% python3 -q
>>> import numpy as np
>>> np.set_printoptions(suppress=True, linewidth=100)
>>> def tidy(a):
...     return np.round(a, 2) + 0
... 
>>> rng = np.random.default_rng(19)
>>> theta = np.sort(rng.uniform(-2, 2, 19))
>>> E = np.c_[theta, theta ** 2, theta ** 3] @ np.array([[-2, -8, -6, -9, -2, -8],
...     [7, -6, -5, 6, -5, 2],
...     [2, -4, -6, 9, 7, 7]])
>>> tidy(E)
array([[ 14.3 ,  17.3 ,  27.77, -14.63, -50.11, -17.88],
       [  6.06,   5.29,   5.78,   6.39,  -7.46,   3.69],
       [  4.67,   4.36,   4.29,   6.35,  -4.4 ,   4.16],
       [  4.62,   4.33,   4.25,   6.34,  -4.32,   4.17],
       [  1.54,   2.3 ,   1.8 ,   3.61,  -0.26,   2.82],
       [  1.28,   2.07,   1.6 ,   3.18,  -0.1 ,   2.52],
       [  1.  ,   1.79,   1.37,   2.67,   0.04,   2.15],
       [  0.93,   1.71,   1.3 ,   2.52,   0.07,   2.05],
       [  0.82,   1.59,   1.2 ,   2.3 ,   0.11,   1.88],
       [ -0.13,  -1.4 ,  -1.07,  -1.22,  -0.4 ,  -1.16],
       [  0.72,  -5.23,  -4.3 ,  -2.01,  -1.28,  -2.56],
       [  0.88,  -5.67,  -4.7 ,  -1.94,  -1.34,  -2.61],
       [  1.62,  -7.51,  -6.4 ,  -1.42,  -1.48,  -2.6 ],
       [  4.65, -13.71, -12.52,   2.3 ,  -0.99,  -1.01],
       [  4.92, -14.21, -13.03,   2.7 ,  -0.9 ,  -0.81],
       [  9.43, -22.25, -21.58,  10.24,   1.37,   3.47],
       [ 25.32, -48.44, -51.57,  43.22,  15.13,  24.56],
       [ 26.79, -50.81, -54.39,  46.57,  16.69,  26.78],
       [ 27.14, -51.37, -55.06,  47.37,  17.06,  27.31]])
>>> # rows and columns are dependent
>>> tidy(np.linalg.norm(E, 2) / np.linalg.norm(E))
np.float64(0.95)
>>> np.linalg.matrix_rank(E, rtol=0.1)
np.int64(3)
>>> [round(float(x), 2) for x in np.linalg.svd(E, compute_uv=False)[:3]]
[175.98, 52.21, 29.23]
>>> W0 = np.array([[1, 3, 3, 3, -2, -1, 2, 3, 3, 1, -2],
...     [2, 3, -3, 2, 3, 0, -3, 0, 3, -1, -3],
...     [2, 0, 0, -1, 2, 0, 3, 2, 3, -3, -1],
...     [-1, 3, 1, 3, 0, 1, -1, -1, 2, 2, 2],
...     [3, 2, -2, -3, 3, 1, 3, -1, -2, -1, -2],
...     [1, 2, 1, 3, -2, -2, -1, 3, -3, -2, 0],
...     [-2, 0, -1, 1, 1, -3, 0, -3, -2, 2, 2],
...     [3, -3, -1, -1, -2, 0, 1, -1, 3, 2, 2],
...     [0, -3, -1, 3, 2, 3, 2, 2, 2, -2, 0],
...     [-3, 2, -3, -1, -1, 1, 3, -2, -2, 0, -1],
...     [3, 2, 2, -1, -1, 0, -2, 1, -1, 1, -2]])
>>> W0
array([[ 1,  3,  3,  3, -2, -1,  2,  3,  3,  1, -2],
       [ 2,  3, -3,  2,  3,  0, -3,  0,  3, -1, -3],
       [ 2,  0,  0, -1,  2,  0,  3,  2,  3, -3, -1],
       [-1,  3,  1,  3,  0,  1, -1, -1,  2,  2,  2],
       [ 3,  2, -2, -3,  3,  1,  3, -1, -2, -1, -2],
       [ 1,  2,  1,  3, -2, -2, -1,  3, -3, -2,  0],
       [-2,  0, -1,  1,  1, -3,  0, -3, -2,  2,  2],
       [ 3, -3, -1, -1, -2,  0,  1, -1,  3,  2,  2],
       [ 0, -3, -1,  3,  2,  3,  2,  2,  2, -2,  0],
       [-3,  2, -3, -1, -1,  1,  3, -2, -2,  0, -1],
       [ 3,  2,  2, -1, -1,  0, -2,  1, -1,  1, -2]])
>>> B = W0 + rng.integers(-2, 3, (11, 10)) @ rng.integers(-2, 3, (10, 11))
>>> B
array([[ -1,  -9,   1,   9,  -7,  -3,   5,   6,  -4,  -2,   0],
       [  2,   9,   0,   4,   4,   7,  -1,  -7,  12,   9,  -2],
       [  2,  -5,   3,  -1,  12, -10,   4,  10,  -4,  -1,   0],
       [ 10,   0,   6, -10,  -7,  -9, -14,  -6,  -7,  -4,   1],
       [  0,   5,   3,   6,  -3,  10,   3,  -6,   5,   2,  -4],
       [-13,  12,  -7,  17,  -2,  18,  17,   3,   9,  10,   8],
       [ -5,   6,   6,   6,  -6,   1,   3,  -5,   5,  14,   9],
       [ -2,  -4,  -3,   3,  -4,   8,  12,  -2,  12,  12,  13],
       [ -1,  -8,   1,   2,  -4,   8,  -5,  -9,   7,  -1,   0],
       [ -4,  12,   3,  -4,   5,   6,   9,  -3,  19,  17,   7],
       [ 11,  -8,   2,  -5,   4, -10, -12,   0, -13, -11, -14]])
>>> np.linalg.matrix_rank(B - W0, tol=1e-8)
np.int64(10)
>>> np.abs(B - W0).sum(axis=1)
array([ 47,  48,  47,  83,  52, 116,  63,  64,  44,  84,  84])
>>> tidy(np.linalg.svd(B - W0, compute_uv=False))
array([67.72, 30.87, 25.38, 17.62, 13.02, 11.98,  6.22,  4.61,  1.69,  0.52,  0.  ])
>>> B = np.linalg.invert(W0)
Traceback (most recent call last):
  File "<python-input-18>", line 1, in <module>
    B = np.linalg.invert(W0)
        ^^^^^^^^^^^^^^^^
AttributeError: module 'numpy.linalg' has no attribute 'invert'
>>> B = np.linalg.inv(W0)
>>> tidy(np.linalg.slogdet(W0)[0])
np.float64(1.0)
>>> tidy(W0 @ B)
array([[1., 0., 0., 0., 0., 0., 0., 0., 0., 0., 0.],
       [0., 1., 0., 0., 0., 0., 0., 0., 0., 0., 0.],
       [0., 0., 1., 0., 0., 0., 0., 0., 0., 0., 0.],
       [0., 0., 0., 1., 0., 0., 0., 0., 0., 0., 0.],
       [0., 0., 0., 0., 1., 0., 0., 0., 0., 0., 0.],
       [0., 0., 0., 0., 0., 1., 0., 0., 0., 0., 0.],
       [0., 0., 0., 0., 0., 0., 1., 0., 0., 0., 0.],
       [0., 0., 0., 0., 0., 0., 0., 1., 0., 0., 0.],
       [0., 0., 0., 0., 0., 0., 0., 0., 1., 0., 0.],
       [0., 0., 0., 0., 0., 0., 0., 0., 0., 1., 0.],
       [0., 0., 0., 0., 0., 0., 0., 0., 0., 0., 1.]])
>>> (np.abs(B) > 1e-9).astype(int)
array([[1, 1, 1, 1, 1, 1, 1, 1, 1, 1, 1],
       [1, 1, 1, 1, 1, 1, 1, 1, 1, 1, 1],
       [1, 1, 1, 1, 1, 1, 1, 1, 1, 1, 1],
       [1, 1, 1, 1, 1, 1, 1, 1, 1, 1, 1],
       [1, 1, 1, 1, 1, 1, 1, 1, 1, 1, 1],
       [1, 1, 1, 1, 1, 1, 1, 1, 1, 1, 1],
       [1, 1, 1, 1, 1, 1, 1, 1, 1, 1, 1],
       [1, 1, 1, 1, 1, 1, 1, 1, 1, 1, 1],
       [1, 1, 1, 1, 1, 1, 1, 1, 1, 1, 1],
       [1, 1, 1, 1, 1, 1, 1, 1, 1, 1, 1],
       [1, 1, 1, 1, 1, 1, 1, 1, 1, 1, 1]])
>>> tidy(np.linalg.norm(W0, 2) / np.linalg.norm(W0))
np.float64(0.48)
>>> tidy(np.abs(np.linalg.svd(W0)[2][-1]))
array([0.15, 0.1 , 0.34, 0.24, 0.19, 0.03, 0.04, 0.71, 0.03, 0.45, 0.23])
>>> np.argsort(-np.linalg.norm(W0, axis=0).round(6), kind="stable")[:3]
array([8, 1, 3])
>>> J = np.loadtxt("test19.csv", delimiter=",")
>>> J
array([[ -2.,   1.,   0.,  -1.,   1.],
       [ -3.,  -1.,  -1.,   0.,   3.],
       [ -1.,  -3.,  -2.,  -1.,   5.],
       [  1.,  -4.,   0.,  -2.,   7.],
       [ -1.,  -3.,  -1.,  -3.,   7.],
       [ -1.,  -5.,  -3.,  -5.,   5.],
       [ -1.,  -5.,  -3.,  -7.,   5.],
       [ -3.,  -6.,  -1.,  -9.,   7.],
       [ -4.,  -7.,  -3., -10.,   7.],
       [ -2.,  -8.,  -3., -11.,   9.],
       [ -2.,  -6.,  -5., -10.,   9.],
       [ -2.,  -8.,  -7., -12.,   7.],
       [ -3.,  -7.,  -7., -12.,   6.],
       [ -2.,  -6.,  -5., -14.,   7.],
       [ -2.,  -8.,  -7., -12.,   6.],
       [ -3., -10.,  -8., -10.,   8.],
       [ -1.,  -9.,  -7.,  -9.,   6.],
       [  0.,  -8.,  -8.,  -8.,   4.],
       [  0., -10.,  -9.,  -8.,   4.],
       [  2., -10., -11., -10.,   5.],
       [  3.,  -8., -11., -11.,   5.],
       [  5.,  -6.,  -9., -10.,   3.],
       [  3.,  -4., -11., -12.,   3.],
       [  2.,  -6., -11., -14.,   2.],
       [  4.,  -5., -10., -13.,   4.],
       [  4.,  -7.,  -8., -11.,   4.],
       [  6.,  -5.,  -6., -10.,   2.],
       [  6.,  -7.,  -5., -10.,   4.],
       [  7.,  -7.,  -6., -12.,   2.]])
>>> proj = J @ np.linalg.solve(J.T @ J, J.T)
>>> tidy(np.linalg.eigvalsh(proj))
array([0., 0., 0., 0., 0., 0., 0., 0., 0., 0., 0., 0., 0., 0., 0., 0., 0., 0., 0., 0., 0., 0., 0.,
       0., 1., 1., 1., 1., 1.])
